In [1]: import numpy as np

In [2]: np.set_printoptions(precision=3, suppress=True, linewidth=200)

In [3]: other = np.array([[1, 1], [1, -1]])

In [4]: rng = np.random.default_rng(235)

In [5]: mat = np.kron(other, np.kron(other, other))[rng.permutation(8)][:5]

In [6]: mat
Out[6]: 
array([[ 1, -1, -1,  1, -1,  1,  1, -1],
       [ 1,  1, -1, -1, -1, -1,  1,  1],
       [ 1, -1, -1,  1,  1, -1, -1,  1],
       [ 1, -1,  1, -1,  1, -1,  1, -1],
       [ 1, -1,  1, -1, -1,  1, -1,  1]])

In [7]: x0 = np.array([1, 3, 3, -2, 0, 0, -3, 0])

In [8]: (mat @ x0).argmax()
Out[8]: np.int64(4)

In [9]: mat @ (2 * x0)
Out[9]: array([-20,   0,  -8,   0,  12])

In [10]: (mat * x0).sum(axis=1)
Out[10]: array([-10,   0,  -4,   0,   6])

In [11]: mat @ np.eye(8)[0]
Out[11]: array([1., 1., 1., 1., 1.])

In [12]: np.sign((mat @ x0).round(6))
Out[12]: array([-1,  0, -1,  0,  1])

In [13]: np.einsum("ij,j->i", mat, x0)
Out[13]: array([-10,   0,  -4,   0,   6])

In [14]: mat @ np.ones(8)
Out[14]: array([0., 0., 0., 0., 0.])

In [15]: w1 = np.array([[0, -3, -1, -1],
    ...:     [-1, 0, 0, 2],
    ...:     [1, -1, 3, 3],
    ...:     [0, 3, -2, -2],
    ...:     [-1, 0, -1, 2],
    ...:     [3, -2, 0, 2],
    ...:     [-2, -1, -2, -3],
    ...:     [-1, 1, -3, -1]])

In [16]: c = np.array([5, 2, 1, 3])

In [17]: H = np.maximum(mat @ w1 + c, 0)

In [18]: np.linalg.matrix_rank(H)
Out[18]: np.int64(4)

In [19]: (H > 0).mean(axis=0)
Out[19]: array([0.8, 0.2, 0.4, 0.4])

In [20]: (H > 0).astype(int)
Out[20]: 
array([[1, 0, 0, 0],
       [0, 0, 0, 0],
       [1, 1, 0, 0],
       [1, 0, 1, 1],
       [1, 0, 1, 1]])

In [21]: C = np.array([[1, -1], [2, -1], [-2, 2], [2, -1]])

In [22]: H @ C
Out[22]: 
array([[ 8, -8],
       [ 0,  0],
       [16, -9],
       [-2,  5],
       [16, -9]])

In [23]: (H @ C).round(6).argmax(axis=1)
Out[23]: array([0, 0, 0, 1, 0])

In [24]: w1 @ C
Out[24]: 
array([[-6,  2],
       [ 3, -1],
       [-1,  3],
       [ 6, -5],
       [ 5, -3],
       [ 3, -3],
       [-6,  2],
       [ 5, -5]])

In [25]: x0 = np.array([-2, 1, 3, 1, -1, 2, 2, 0])

In [26]: h1 = np.maximum(mat @ x0, 0)

In [27]: print(h1)
[0 0 0 0 0]

In [28]: print(np.flatnonzero(h1 > 1e-9))
[]

In [29]: mat.T @ h1
Out[29]: array([0, 0, 0, 0, 0, 0, 0, 0])

In [30]: np.tanh(mat @ x0)
Out[30]: array([ 0.   , -0.999, -1.   , -0.964,  0.   ])

In [31]: data = np.loadtxt("layer13.csv", delimiter=",")

In [32]: data
Out[32]: 
array([[-0.8  ,  0.305,  1.   ,  0.2  ,  0.3  ,  0.1  ],
       [ 0.1  , -1.222,  1.7  ,  0.1  ,  3.3  , -0.4  ],
       [ 0.7  ,  5.121,  0.   , -1.3  ,  0.3  ,  1.7  ],
       [-0.9  , -2.38 ,  0.3  ,  0.3  , -1.8  , -0.8  ],
       [ 1.1  , -0.354,  0.2  ,  1.5  ,  0.7  , -0.1  ],
       [-3.   ,  3.336,  0.6  ,  1.2  ,  0.1  ,  1.1  ],
       [-0.6  , -1.509,  0.8  , -1.3  , -1.1  , -0.5  ],
       [ 0.3  ,  3.635, -0.7  ,  0.2  ,  1.1  ,  1.2  ],
       [-0.3  , -1.819,  0.2  ,  0.7  , -1.8  , -0.6  ],
       [ 0.3  ,  2.408, -1.2  , -0.8  ,  0.5  ,  0.8  ],
       [-1.4  , -0.599, -1.2  , -0.4  , -0.7  , -0.2  ],
       [ 1.3  ,  2.419, -1.9  , -0.4  ,  0.6  ,  0.8  ],
       [ 0.7  , -3.06 ,  0.2  ,  0.4  ,  1.2  , -1.   ],
       [-0.2  , -0.025,  0.2  ,  0.5  ,  0.5  ,  0.   ],
       [-0.5  ,  2.064, -0.6  ,  0.3  , -0.4  ,  0.7  ],
       [-0.3  , -2.48 ,  0.7  ,  0.5  ,  0.9  , -0.8  ],
       [-1.8  , -2.041,  1.   ,  0.4  ,  0.4  , -0.7  ],
       [ 0.1  , -1.788,  0.4  , -0.5  , -0.2  , -0.6  ],
       [ 0.8  ,  2.936,  1.7  ,  1.   , -0.8  ,  1.   ],
       [-0.8  ,  5.411, -1.8  , -1.4  ,  1.1  ,  1.8  ],
       [-0.4  ,  4.551, -0.4  ,  2.4  , -0.5  ,  1.5  ],
       [-0.7  , -0.953,  0.1  , -0.6  ,  0.8  , -0.3  ],
       [ 0.8  , -2.486, -0.8  , -0.2  ,  1.1  , -0.8  ],
       [-0.4  , -0.256,  0.2  ,  0.2  ,  1.1  , -0.1  ],
       [ 0.6  , -0.66 ,  1.   , -0.4  ,  0.6  , -0.2  ],
       [ 1.1  , -3.956, -0.6  ,  0.   , -1.8  , -1.3  ],
       [-0.5  ,  0.807,  1.7  ,  0.3  , -1.3  ,  0.3  ],
       [ 0.5  , -3.819, -2.   ,  1.   ,  0.6  , -1.3  ]])

In [33]: x0 = np.array([2, -1, -3, -2, 2, 0])

In [34]: rhs = data @ x0

In [35]: c, lr = np.zeros(6), 1 / np.linalg.norm(data, 2) ** 2

In [36]: for i in range(30):
    ...:     c -= lr * data.T @ (data @ c - rhs)
    ...:     if i % 5 == 0: print(i, round(np.linalg.norm(data @ c - rhs), 3))
    ...: 
0 23.476
5 9.419
10 3.884
15 1.684
20 0.791
25 0.41

In [37]: c
Out[37]: array([ 2.018, -0.896, -2.981, -1.95 ,  1.998, -0.304])

In [38]: round(float(np.linalg.cond(data)), 3)
Out[38]: 223.665

In [39]: F = np.loadtxt("m.csv", delimiter=",")

In [40]: F
Out[40]: 
array([[-2.215, -1.038, -0.521],
       [ 2.15 ,  0.964,  0.597],
       [ 2.174,  1.021,  0.64 ],
       [-3.393, -1.47 , -0.936],
       [-2.216, -0.971, -0.627],
       [-1.041, -0.588, -0.274],
       [ 1.049,  0.448,  0.357],
       [-2.171, -0.917, -0.692],
       [ 1.096,  0.472,  0.315],
       [-2.137, -0.918, -0.668],
       [-2.204, -1.03 , -0.547],
       [-0.095, -0.018, -0.017],
       [-1.181, -0.547, -0.209],
       [ 0.086, -0.023,  0.012],
       [-3.249, -1.514, -0.864],
       [ 1.179,  0.494,  0.356],
       [ 1.024,  0.499,  0.297],
       [-1.162, -0.423, -0.238],
       [-2.265, -0.985, -0.649],
       [ 1.159,  0.397,  0.246],
       [-0.022, -0.1  , -0.039],
       [-3.229, -1.604, -0.946],
       [-2.22 , -1.006, -0.589],
       [-0.007, -0.012, -0.098],
       [-1.094, -0.475, -0.31 ],
       [-2.172, -1.03 , -0.557]])

In [41]: z = F[:, 2] > np.median(F[:, 2])

In [42]: u = F[z].mean(axis=0) - F[~z].mean(axis=0)

In [43]: round(float((((F - F.mean(axis=0)) @ u > 0) == z).mean()), 3)
Out[43]: 0.923

In [44]: np.argsort(-np.abs(u).round(6), kind="stable")
Out[44]: array([0, 1, 2])

In [45]: print(z.astype(int))
[0 1 1 0 0 0 1 0 1 0 0 1 1 1 0 1 1 1 0 1 1 0 0 1 0 0]

In [46]: dist = np.linalg.norm(F[:, None] - F[None], axis=-1)

In [47]: np.linalg.matrix_rank(dist ** 2)
Out[47]: np.int64(5)

In [48]: dist[:5, :5]
Out[48]: 
array([[0.   , 4.931, 4.985, 1.322, 0.125],
       [4.931, 0.   , 0.075, 6.245, 4.93 ],
       [4.985, 0.075, 0.   , 6.299, 4.985],
       [1.322, 6.245, 6.299, 0.   , 1.315],
       [0.125, 4.93 , 4.985, 1.315, 0.   ]])

In [49]: dist[20].round(6).argsort(kind="stable")[:4]
Out[49]: array([20, 23, 11, 13])

In [50]: np.flatnonzero(dist[20] < dist.mean() / 2)
Out[50]: array([11, 13, 20, 23])

In [51]: dist.mean(axis=1).argmax()
Out[51]: np.int64(2)

In [52]: C = F[[11, 10]].astype(float)

In [53]: for _ in range(6):
    ...:     z = np.linalg.norm(F[:, None] - C, axis=-1).argmin(axis=1)
    ...:     C = np.array([F[z == j].mean(axis=0) for j in range(2)])
    ...: 

In [54]: z
Out[54]: array([1, 0, 0, 1, 1, 1, 0, 1, 0, 1, 1, 0, 1, 0, 1, 0, 0, 1, 1, 0, 0, 1, 1, 0, 1, 1])

In [55]: C[1] - C[0]
Out[55]: array([-3.02 , -1.344, -0.817])

In [56]: print(C)
[[ 0.89   0.377  0.242]
 [-2.13  -0.968 -0.575]]

In [57]: other = C / np.linalg.norm(C, axis=1, keepdims=True)

In [58]: G = other @ other.T

In [59]: (G - 2 * np.eye(2)).round(6).argmax(axis=1)
Out[59]: array([1, 0])

In [60]: G[1]
Out[60]: array([-1.,  1.])

In [61]: W0 = np.loadtxt("data.csv", delimiter=",")

In [62]: print(W0)
[[ 1.185 -0.3   -0.7   -1.1    0.     0.4  ]
 [-2.081  0.8    2.5   -1.3   -1.5   -0.7  ]
 [-1.186 -0.2    1.2    1.5    0.2   -0.4  ]
 [-3.626 -0.5    0.4    0.4    0.    -1.2  ]
 [-2.394  0.8   -0.2   -0.3   -0.4   -0.8  ]
 [-2.398 -2.1   -0.1    0.6   -0.5   -0.8  ]
 [-2.067  0.2   -0.3   -1.5    0.2   -0.7  ]
 [ 2.085 -1.    -2.     2.    -0.5    0.7  ]
 [-2.982  0.3   -0.7    1.5   -0.8   -1.   ]
 [-9.312  2.7   -0.8   -1.2   -1.8   -3.1  ]
 [ 2.684  0.     0.     0.6   -0.7    0.9  ]
 [-0.272  0.     0.2    0.9   -1.2   -0.1  ]
 [-1.221 -0.4   -0.8   -0.4   -0.8   -0.4  ]
 [ 1.5    1.9    1.1   -0.8    1.9    0.5  ]
 [-0.924  0.     1.8    1.2    0.3   -0.3  ]
 [-1.81  -1.9    0.9    0.9    1.7   -0.6  ]
 [-2.996 -1.     0.9    0.6    0.    -1.   ]
 [ 4.475 -1.8   -0.7    0.2    1.     1.5  ]
 [-4.504 -0.7   -1.2   -0.4   -0.2   -1.5  ]
 [-5.391 -0.1   -2.5    1.8    0.6   -1.8  ]
 [-2.718 -0.9    0.    -0.8   -1.    -0.9  ]
 [ 0.01   2.2    0.2    0.8    1.4    0.   ]
 [-2.696  1.4   -0.9   -0.2   -0.6   -0.9  ]
 [ 0.602 -0.1   -1.8    1.5   -0.6    0.2  ]
 [-4.257  0.    -0.2   -2.2    0.6   -1.4  ]
 [-1.161  0.7    2.    -1.2   -0.2   -0.4  ]
 [ 3.26   1.6    1.    -0.9    1.6    1.1  ]]

In [63]: other = np.c_[W0[:, :4] @ np.array([[1, 1, 0, 2], [1, 0, 0, 0], [2, 1, 2, 0], [1, 1, 1, 0]]), np.array([-3, -1, 1, 1, 0, 0, 2, -1, 0, -3, 3, 0, -1, -3, -3, -1, 1, -1, 1, 0, -2, 0, -1, 2, -2, 0, 2])]

In [64]: other
Out[64]: 
array([[ -1.615,  -0.615,  -2.5  ,   2.37 ,  -3.   ],
       [  2.419,  -0.881,   3.7  ,  -4.162,  -1.   ],
       [  2.514,   1.514,   3.9  ,  -2.372,   1.   ],
       [ -2.926,  -2.826,   1.2  ,  -7.252,   1.   ],
       [ -2.294,  -2.894,  -0.7  ,  -4.788,   0.   ],
       [ -4.098,  -1.898,   0.4  ,  -4.796,   0.   ],
       [ -3.967,  -3.867,  -2.1  ,  -4.134,   2.   ],
       [ -0.915,   2.085,  -2.   ,   4.17 ,  -1.   ],
       [ -2.582,  -2.182,   0.1  ,  -5.964,   0.   ],
       [ -9.412, -11.312,  -2.8  , -18.624,  -3.   ],
       [  3.284,   3.284,   0.6  ,   5.368,   3.   ],
       [  1.028,   0.828,   1.3  ,  -0.544,   0.   ],
       [ -3.621,  -2.421,  -2.   ,  -2.442,  -1.   ],
       [  4.8  ,   1.8  ,   1.4  ,   3.   ,  -3.   ],
       [  3.876,   2.076,   4.8  ,  -1.848,  -3.   ],
       [ -1.01 ,  -0.01 ,   2.7  ,  -3.62 ,  -1.   ],
       [ -1.596,  -1.496,   2.4  ,  -5.992,   1.   ],
       [  1.475,   3.975,  -1.2  ,   8.95 ,  -1.   ],
       [ -8.004,  -6.104,  -2.8  ,  -9.008,   1.   ],
       [ -8.691,  -6.091,  -3.2  , -10.782,   0.   ],
       [ -4.418,  -3.518,  -0.8  ,  -5.436,  -2.   ],
       [  3.41 ,   1.01 ,   1.2  ,   0.02 ,   0.   ],
       [ -3.296,  -3.796,  -2.   ,  -5.392,  -1.   ],
       [ -1.598,   0.302,  -2.1  ,   1.204,   2.   ],
       [ -6.857,  -6.657,  -2.6  ,  -8.514,  -2.   ],
       [  2.339,  -0.361,   2.8  ,  -2.322,   0.   ],
       [  5.96 ,   3.36 ,   1.1  ,   6.52 ,   2.   ]])

In [65]: print(np.round(np.linalg.lstsq(W0, other[:, 0])[0], 3) + 0)
[1. 1. 2. 1. 0. 0.]

In [66]: np.linalg.matrix_rank(np.c_[W0, other])
Out[66]: np.int64(7)

In [67]: np.round(np.linalg.norm(other - W0 @ np.linalg.lstsq(W0, other)[0], axis=0), 3) + 0
Out[67]: array([0.   , 0.   , 0.   , 0.   , 7.751])
